% ipython --no-banner

In [1]: import numpy as np

In [2]: import numpy.linalg as la

In [3]: np.set_printoptions(precision=1, suppress=True, linewidth=160, legacy="1.25")

In [4]: F = np.load("x.npy")

In [5]: F
Out[5]: 
array([[ 0,  0,  0, -2],
       [ 0,  0, -3, -2],
       [ 0, -4,  0,  2],
       [-6, -4,  3,  2]])

In [6]: (F + F.T) / 2
Out[6]: 
array([[ 0. ,  0. ,  0. , -4. ],
       [ 0. ,  0. , -3.5, -3. ],
       [ 0. , -3.5,  0. ,  2.5],
       [-4. , -3. ,  2.5,  2. ]])

In [7]: np.allclose(F, F.T)
Out[7]: False

In [8]: (F - F.T) / 2
Out[8]: 
array([[ 0. ,  0. ,  0. ,  2. ],
       [ 0. ,  0. ,  0.5,  1. ],
       [ 0. , -0.5,  0. , -0.5],
       [-2. , -1. ,  0.5,  0. ]])

In [9]: round(float(np.abs(la.eigvals(F)).max()), 1)
Out[9]: 7.3

In [10]: vals, V = la.eig(F)

In [11]: np.prod(vals)
Out[11]: 144.0

In [12]: np.round(F @ V[:, 0] - vals[0] * V[:, 0], 1) + 0
Out[12]: array([0., 0., 0., 0.])

In [13]: vec = np.array([1, 0, 3, -1])

In [14]: y = F @ vec

In [15]: y
Out[15]: array([ 2, -7, -2,  1])

In [16]: la.solve(F, 3 * y)
Out[16]: array([ 3., -0.,  9., -3.])

In [17]: F.sum(axis=0)
Out[17]: array([-6, -8,  0,  0])

In [18]: A2 = F / np.sqrt((F ** 2).mean(axis=1, keepdims=True))

In [19]: la.matrix_rank(F - F.mean(axis=1, keepdims=True))
Out[19]: 3

In [20]: la.norm(A2, axis=1)
Out[20]: array([2., 2., 2., 2.])

In [21]: A2[2]
Out[21]: array([ 0. , -1.8,  0. ,  0.9])

In [22]: F - F.mean(axis=1, keepdims=True)
Out[22]: 
array([[ 0.5,  0.5,  0.5, -1.5],
       [ 1.2,  1.2, -1.8, -0.8],
       [ 0.5, -3.5,  0.5,  2.5],
       [-4.8, -2.8,  4.2,  3.2]])

In [23]: feats = np.load("mat.npy")

In [24]: feats.round(1) + 0
Out[24]: 
array([[ 0.1,  0.1,  0. , -0.1, -0.1, -0.1,  0.1,  0.2,  0.2],
       [ 0.1,  0. ,  0. ,  0. , -0.1,  0. ,  0.1,  0.1,  0.1],
       [ 0. ,  0. ,  0. ,  0. ,  0. ,  0. ,  0. ,  0. ,  0. ],
       [-0.1,  0. ,  0. ,  0. ,  0.1,  0. , -0.1, -0.1, -0.1],
       [-0.1, -0.1,  0. ,  0.1,  0.1,  0.1, -0.1, -0.2, -0.2],
       [-0.1,  0. ,  0. ,  0. ,  0.1,  0. , -0.1, -0.1, -0.1],
       [ 0.1,  0.1,  0. , -0.1, -0.1, -0.1,  0.1,  0.2,  0.2],
       [ 0.2,  0.1,  0. , -0.1, -0.2, -0.1,  0.2,  0.2,  0.3],
       [ 0.2,  0.1,  0. , -0.1, -0.2, -0.1,  0.2,  0.3,  0.3]])

In [25]: la.matrix_rank(feats, rtol=0.1)
Out[25]: 1

In [26]: la.cond(feats) > 100
Out[26]: True

In [27]: [round(float(x), 1) for x in la.svd(feats, compute_uv=False)[:3]]
Out[27]: [1.0, 0.0, 0.0]

In [28]: np.argsort(-la.norm(feats, axis=0).round(6), kind="stable")[:3]
Out[28]: array([8, 7, 0])

In [29]: la.norm(feats, axis=0)
Out[29]: array([0.3, 0.2, 0.1, 0.2, 0.3, 0.2, 0.3, 0.5, 0.6])

In [30]: la.norm(feats, axis=1)
Out[30]: array([0.3, 0.2, 0.1, 0.2, 0.3, 0.2, 0.3, 0.5, 0.6])

In [31]: np.round(la.norm(feats[0] - feats[3]), 1)
Out[31]: 0.5

In [32]: round(la.norm(feats, 1), 1), round(float(la.norm(feats, np.inf)), 1)
Out[32]: (1.6, 1.6)

In [33]: round(float(la.norm(feats, "nuc")), 1)
Out[33]: 1.0

In [34]: U, s, Vt = la.svd(feats)

In [35]: V = Vt[:(s > 1e-8).sum()]

In [36]: rng = np.random.default_rng(34094)

In [37]: vec = feats[6] + 2 * feats[8] + rng.integers(2) * np.eye(9)[4]

In [38]: vec
Out[38]: array([ 0.5,  0.3,  0.1, -0.3, -0.5, -0.3,  0.5,  0.7,  0.9])

In [39]: np.round(np.diag(V.T @ V), 1) + 0
Out[39]: array([0.1, 0. , 0. , 0. , 0.1, 0. , 0.1, 0.2, 0.3])

In [40]: la.matrix_rank(np.vstack([feats, vec]))
Out[40]: 1

In [41]: round(la.norm(vec - V.T @ V @ vec), 1)
Out[41]: 0.0

In [42]: np.allclose(V.T @ V @ vec, vec)
Out[42]: True

In [43]: m1 = rng.normal(size=(44, 7))

In [44]: m1 = 10 * m1 / la.norm(m1, axis=1, keepdims=True)

In [45]: m1.round(1) + 0
Out[45]: 
array([[ 0.4,  0.5,  4. ,  4.8, -5.6, -5.1, -2. ],
       [ 5.4,  0.7,  7.6,  0.9,  3.2, -1. ,  0.2],
       [-3.6, -4.7,  5.7,  1.9, -2.7,  4.7, -0.6],
       [ 2.3, -0.4,  4.7,  5.6, -1.2, -2.4, -5.8],
       [-0.3, -1.7, -7.1, -5.2, -0.5,  2.5, -3.6],
       [-0.9,  1.3, -1.7, -7.3, -5.4,  0. ,  3.4],
       [-3.7,  2.6,  4.2,  0.3, -7.4,  2.3, -1.1],
       [ 0.3, -2.5, -5.6, -1. ,  5.1,  2. , -5.6],
       [ 3.4, -3.3, -7.3, -3. , -1.8,  3.5,  0.1],
       [ 2.4,  3.3,  7.2,  2. , -5. ,  1.7, -0.4],
       [-5. , -4.7, -0.7,  2.2, -2.2, -6.2,  2.2],
       [ 2.7,  7. ,  2.9,  1.2,  3.2, -2.9,  4. ],
       [-4. , -2.7,  7.6, -3.1,  0. ,  0.8,  3. ],
       [ 2.1, -2.1, -1.3,  8.1,  1.2,  3.6, -3.1],
       [-1.6,  5.5,  2.8, -6.9, -2.9, -1.7, -0.3],
       [ 3.8,  5.8,  1.3, -0.3, -2. , -1.7,  6.6],
       [ 6. , -1.8, -3.7, -0.1,  5.3,  3.8,  2.1],
       [-0.6,  2.3,  6.6, -0.3, -1.4,  0.4,  7. ],
       [ 5.2, -2.5,  5.1, -2.7, -0.7,  5.7, -0.3],
       [ 6. , -1.6, -1.6,  0.2, -5.8,  4.9,  1. ],
       [-4.3, -7.4, -0.9,  0.5, -1. ,  4.5,  2.2],
       [ 1.2, -6.4,  1.7, -1.7, -6.4, -2.3,  2.3],
       [ 3.4,  1.8, -2. , -5.5,  3.3,  1.6,  6.2],
       [-2.3,  0.1, -3. , -1.8, -3.8, -1.9,  8. ],
       [-2.6,  0.2,  6.2, -0.5, -5.4, -1.4,  4.8],
       [ 1.1,  7. ,  2.9, -2.6,  2.5,  1.9,  4.9],
       [ 1.2, -0.2, -1.5, -1.3,  7.8, -0.8, -5.7],
       [-3.6,  3.6,  2.1,  6.8, -4.4,  2.1, -0.4],
       [ 1.2,  0.2, -4.7, -1.7, -4.5, -4.3,  5.9],
       [-2. ,  3. , -8.3, -2.7,  0.4, -0.6,  3.3],
       [ 2.6,  1.8,  5.7,  3.8,  2.1, -1.9,  6. ],
       [-2.4, -3.6, -1. ,  1. , -1.6,  8.5, -2.2],
       [-2.6,  2.7,  8.5,  0.3,  1.5,  3.3,  0.4],
       [-7. , -0.5, -1.8, -0.7,  3.5,  1.8, -5.7],
       [-3.6, -0.8,  7.8,  1. ,  4.7,  0.1,  1.5],
       [ 1.9,  0.3,  3.8, -0.2,  6. ,  6.7, -1.1],
       [ 5.7,  4.8,  1.6,  2.3,  1.1, -2.9,  5.2],
       [ 2.4,  8.3,  2.3, -1.9, -4. ,  0. ,  1.2],
       [ 2. ,  6.6, -4.1, -3.6, -3.4, -3. ,  1.1],
       [-7.1, -0.9, -1.7, -6.6, -0.9,  0.6,  1.1],
       [-7.8, -3.2, -2.2, -0.2,  1.9,  1.3,  4.3],
       [-0.7, -1.9, -6.7,  2.4, -4.7,  1.4, -4.6],
       [ 4.7, -3.9,  2.8, -2.6, -6.3, -2.5,  1.3],
       [-1.3, -2.7, -4.7, -7.5, -1.7,  2.5, -2. ]])

In [46]: dist = la.norm(m1[:, None] - m1[None], axis=-1)

In [47]: np.unravel_index(dist.round(6).argmax(), dist.shape)
Out[47]: (7, 24)

In [48]: dist[23].round(6).argsort(kind="stable")[:4]
Out[48]: array([23, 28,  5, 29])

In [49]: dist.shape
Out[49]: (44, 44)

In [50]: dist[:5, :5]
Out[50]: 
array([[ 0. , 12.4, 12.7,  6.9, 17.7],
       [12.4,  0. , 13.5, 10. , 18.2],
       [12.7, 13.5,  0. , 12.1, 15.9],
       [ 6.9, 10. , 12.1,  0. , 17.2],
       [17.7, 18.2, 15.9, 17.2,  0. ]])

In [51]: (dist + 1e9 * np.eye(44)).round(6).argmin(axis=1)
Out[51]: 
array([ 3, 30, 20,  0, 43, 14,  9, 26,  4,  6, 21, 36, 34,  3, 37, 36, 22, 24, 35,  8, 31, 42, 25, 28, 17, 11,  7,  6, 23, 38, 36, 20, 34,  7, 32, 18, 11, 15,
       37, 43, 20,  4, 21,  4])

In [52]: cent = m1[[37, 4]].astype(float)

In [53]: for _ in range(3):
    ...:     z = la.norm(m1[:, None] - cent, axis=-1).argmin(axis=1)
    ...:     cent = np.array([m1[z == j].mean(axis=0) for j in range(2)])
    ...: 

In [54]: z
Out[54]: array([0, 0, 1, 0, 1, 0, 0, 1, 1, 0, 1, 0, 0, 1, 0, 0, 1, 0, 0, 1, 1, 1, 0, 0, 0, 0, 1, 0, 0, 1, 0, 1, 0, 1, 0, 0, 0, 0, 0, 1, 1, 1, 0, 1])

In [55]: np.bincount(z)
Out[55]: array([26, 18])

In [56]: Xs = m1 - m1.mean(axis=0)

In [57]: U, s, Vt = la.svd(Xs, full_matrices=False)

In [58]: np.round((s ** 2).sum() ** 2 / (s ** 4).sum(), 1)
Out[58]: 5.7

In [59]: Vt[0] * np.sign(Vt[0, np.abs(Vt[0]).argmax()])
Out[59]: array([ 0.2,  0.4,  0.8,  0.2, -0.1, -0.2,  0.3])

In [60]: Xs = (m1 - m1.mean(axis=0)) / m1.std(axis=0)

In [61]: np.argwhere(np.abs(Xs) > 2)
Out[61]: 
array([[10,  5],
       [13,  3],
       [20,  1],
       [26,  4],
       [27,  3],
       [31,  5],
       [37,  1],
       [40,  0]])

In [62]: Xs.std(axis=0)
Out[62]: array([1., 1., 1., 1., 1., 1., 1.])

In [63]: b = la.lstsq(np.delete(Xs, 3, axis=1), Xs[:, 3])[0]

In [64]: np.abs(b).argmax()
Out[64]: 2

In [65]: b.round(1) + 0
Out[65]: array([ 0.1, -0.1,  0.4,  0. , -0.1, -0.3])

In [66]: K = np.loadtxt("sample14.csv", delimiter=",")

In [67]: K.round(1) + 0
Out[67]: 
array([[-1. , -0.9, -0.1, -0.6, -0.2,  0.8,  1.2, -0.3,  0.8, -0.3,  0.1],
       [ 0.2,  0.3, -0.7, -0.4, -0.9,  0.8,  0.6,  1.1, -0.1,  0.8,  0.4],
       [-0.1, -0.2, -0.8,  1.2, -1. , -0.1,  0.7, -0.6,  0.3, -1. , -0.9],
       [-0.1,  0.3, -1.8,  0.6,  1.1,  0.8, -0.4, -0.4,  0.1,  0.9,  0. ],
       [ 0.3,  0.1, -1.1, -1. ,  0.5, -0.3,  0.7,  0.4, -0.1,  0.1, -0.9],
       [ 1.2, -0.9, -1. ,  0.1,  0.8,  0.5,  0. ,  0.7,  0.3, -1. , -0.1],
       [-1. ,  0.1,  0.2,  0.5,  0. ,  0.1, -0.5,  1. ,  1.3, -0.2, -0.5]])

In [68]: W1 = np.array([[1, 3, 2],
    ...:     [3, 2, 2],
    ...:     [1, 1, 1],
    ...:     [3, 3, 3],
    ...:     [2, 1, 3],
    ...:     [2, 3, 1],
    ...:     [1, 3, 1],
    ...:     [0, 3, 1],
    ...:     [0, 2, 2],
    ...:     [1, 2, 1],
    ...:     [3, 3, 0]])

In [69]: b = np.array([0, 3, 2])

In [70]: hid = np.maximum(K @ W1 + b, 0)

In [71]: (hid > 0).astype(int)
Out[71]: 
array([[0, 1, 0],
       [1, 1, 1],
       [0, 0, 1],
       [1, 1, 1],
       [0, 1, 1],
       [0, 1, 1],
       [0, 1, 1]])

In [72]: la.matrix_rank(hid)
Out[72]: 3

In [73]: cent = np.array([[3, 2, 0], [-1, 1, 1], [3, -1, 0]])

In [74]: hid @ cent
Out[74]: 
array([[-2.2,  2.2,  2.2],
       [-2.8, 13. , 11.5],
       [ 2.3, -0.8,  0. ],
       [29.4,  9.8,  6.4],
       [ 2.8, -0.6,  0.5],
       [ 9. ,  1.5,  6.7],
       [ 9.9, -0.6,  4. ]])

In [75]: T = np.stack([K, 5 * K, K[::-1]])

In [76]: np.round(T.sum(axis=0), 1) + 0
Out[76]: 
array([[ -6.7,  -5.4,  -0.3,  -3.4,  -1.5,   4.6,   6.7,  -1.1,   5.9,  -1.9,   0.2],
       [  2.1,   0.7,  -5. ,  -2.2,  -4.7,   5.1,   3.8,   7.4,  -0.3,   4.1,   2.2],
       [ -0.4,  -1.3,  -6. ,   6.3,  -5.3,  -1.2,   4.6,  -3.2,   2. ,  -5.9,  -6.2],
       [ -1. ,   2. , -12.4,   4.4,   7.8,   5.3,  -2.5,  -2.5,   0.7,   6. ,   0.1],
       [  1.6,   0.6,  -7.4,  -4.9,   2.2,  -2.2,   4.9,   1.9,   0. ,  -0.2,  -6. ],
       [  7.4,  -5.2,  -6.5,   0.2,   4.2,   3.7,   0.6,   5.4,   1.6,  -5. ,  -0.5],
       [ -7. ,  -0.1,   0.9,   2.2,  -0.5,   1.1,  -1.7,   5.6,   8.5,  -1.6,  -3.1]])

In [77]: np.einsum("bij,cij->bc", T, T)
Out[77]: 
array([[ 36.5, 182.7,   7.6],
       [182.7, 913.3,  38.2],
       [  7.6,  38.2,  36.5]])

In [78]: la.matrix_rank(T.reshape(3, -1))
Out[78]: 2

In [79]: M = np.load("block7.npy")

In [80]: M
Out[80]: 
array([[ 0,  2,  3,  2,  0,  0,  0,  4,  2,  1,  5,  4],
       [ 0,  2,  3,  6,  0,  2,  0,  8,  6,  5,  9,  6],
       [ 0,  2,  3,  4,  0,  1,  0,  6,  4,  3,  7,  5],
       [ 0,  3,  3,  7,  0,  2,  0,  8,  7,  7, 10,  7],
       [ 0,  2,  3,  4,  0,  1,  0,  6,  4,  3,  7,  5],
       [ 0,  1,  3,  0,  0,  0,  0,  2,  0,  0,  2,  2],
       [ 0,  3,  3,  5,  0,  1,  0,  6,  5,  5,  8,  6],
       [ 0,  2,  3,  6,  0,  2,  0,  8,  6,  5,  9,  6],
       [ 0,  3,  3,  3,  0,  0,  0,  4,  3,  3,  6,  5],
       [ 0,  2,  3,  6,  0,  2,  0,  8,  6,  5,  9,  6],
       [ 0,  1,  3,  1,  0,  0,  0,  4,  1,  0,  4,  3],
       [ 0,  1,  3,  0,  0,  0,  0,  2,  0,  0,  2,  2],
       [ 0,  1,  3,  0,  0,  0,  0,  2,  0,  0,  2,  2],
       [ 0,  1,  3,  0,  0,  0,  0,  2,  0,  0,  2,  2],
       [ 0,  3,  3,  7,  0,  2,  0,  8,  7,  7, 10,  7],
       [ 1,  4,  3,  8,  0,  2,  0,  8,  8,  9, 11,  8],
       [ 0,  1,  3,  3,  0,  1,  0,  6,  3,  1,  6,  4],
       [ 0,  3,  3,  7,  0,  2,  0,  8,  7,  7, 10,  7],
       [ 0,  1,  3,  5,  0,  2,  0,  8,  5,  3,  8,  5],
       [ 0,  1,  3,  3,  0,  1,  0,  6,  3,  1,  6,  4],
       [ 0,  1,  3,  0,  0,  0,  0,  2,  0,  0,  2,  2],
       [ 1,  4,  3,  2,  0,  0,  0,  2,  2,  3,  5,  5],
       [ 0,  2,  3,  2,  0,  0,  0,  4,  2,  1,  5,  4],
       [ 0,  2,  3,  2,  0,  0,  0,  4,  2,  1,  5,  4],
       [ 0,  2,  3,  2,  0,  0,  0,  4,  2,  1,  5,  4],
       [ 0,  3,  3,  5,  0,  1,  0,  6,  5,  5,  8,  6],
       [ 1,  4,  3,  8,  0,  2,  0,  8,  8,  9, 11,  8],
       [ 1,  4,  3,  8,  0,  2,  0,  8,  8,  9, 11,  8],
       [ 0,  2,  3,  2,  0,  0,  0,  4,  2,  1,  5,  4],
       [ 0,  2,  3,  0,  0,  0,  0,  2,  0,  0,  3,  3]])

In [81]: U, s, Vt = la.svd(M)

In [82]: s.round(1) + 0
Out[82]: array([73.1, 12.7,  7. ,  2.3,  1.2,  0.8,  0.4,  0. ,  0. ,  0. ,  0. ,  0. ])

In [83]: np.argmax(s[:-1] / (s[1:] + 1e-6)) + 1
Out[83]: 7

In [84]: A2 = U[:, :7] @ np.diag(s[:7]) @ Vt[:7]

In [85]: la.matrix_rank(M, rtol=0.05)
Out[85]: 3

In [86]: np.round(la.norm(M - A2) / la.norm(M), 1)
Out[86]: 0.0
